% ipython --no-banner

In [1]: import numpy as np

In [2]: import numpy.linalg as la

In [3]: np.set_printoptions(precision=2, suppress=True, linewidth=160)

In [4]: X = np.load("run14.npy")

In [5]: X
Out[5]: 
array([[ 0.,  0.,  0.,  0.,  0.,  0.,  0., -7., -2., -6., -7.,  3.,  6.,  5., -4.],
       [ 0.,  0.,  0.,  0.,  0.,  0.,  0., -2., -9.,  6., -8.,  8., -3., -3.,  2.],
       [ 0.,  0.,  0.,  0.,  0.,  0.,  0., -8., -8.,  0., -7.,  1.,  3., -2., -8.],
       [ 0.,  0.,  0.,  0.,  0.,  0.,  0.,  4., -3.,  2., -8.,  8.,  8., -2., -8.],
       [ 0.,  0.,  0.,  0.,  0.,  0.,  0.,  1., -9., -2., -8.,  8.,  9., -6.,  6.],
       [ 0.,  0.,  0.,  0.,  0.,  0.,  0., -8.,  7., -8.,  3.,  9., -9.,  3.,  6.],
       [ 0.,  0.,  0.,  0.,  0.,  0.,  0., -5.,  6.,  5.,  9., -6., -8.,  7., -2.],
       [-7., -2., -8.,  4.,  1., -8., -5.,  0.,  0.,  0.,  0.,  0.,  0.,  0.,  0.],
       [-2., -9., -8., -3., -9.,  7.,  6.,  0.,  0.,  0.,  0.,  0.,  0.,  0.,  0.],
       [-6.,  6.,  0.,  2., -2., -8.,  5.,  0.,  0.,  0.,  0.,  0.,  0.,  0.,  0.],
       [-7., -8., -7., -8., -8.,  3.,  9.,  0.,  0.,  0.,  0.,  0.,  0.,  0.,  0.],
       [ 3.,  8.,  1.,  8.,  8.,  9., -6.,  0.,  0.,  0.,  0.,  0.,  0.,  0.,  0.],
       [ 6., -3.,  3.,  8.,  9., -9., -8.,  0.,  0.,  0.,  0.,  0.,  0.,  0.,  0.],
       [ 5., -3., -2., -2., -6.,  3.,  7.,  0.,  0.,  0.,  0.,  0.,  0.,  0.,  0.],
       [-4.,  2., -8., -8.,  6.,  6., -2.,  0.,  0.,  0.,  0.,  0.,  0.,  0.,  0.]])

In [6]: evals, vecs = la.eigh(X)

In [7]: x0 = np.array([-5, 2, 1, -3, -2, -3, -3, 0, 2, -2, 1, -1, 5, -3, 5])

In [8]: np.abs(X).sum(axis=1).max(), round(np.abs(evals).max(), 2)
Out[8]: (np.float64(53.0), np.float64(33.2))

In [9]: np.round(la.eigvalsh(X[1:, 1:]), 2) + 0
Out[9]: array([-32.46, -19.54, -15.16, -11.33,  -9.34,  -3.79,   0.  ,   0.  ,   3.79,   9.34,  11.33,  15.16,  19.54,  32.46])
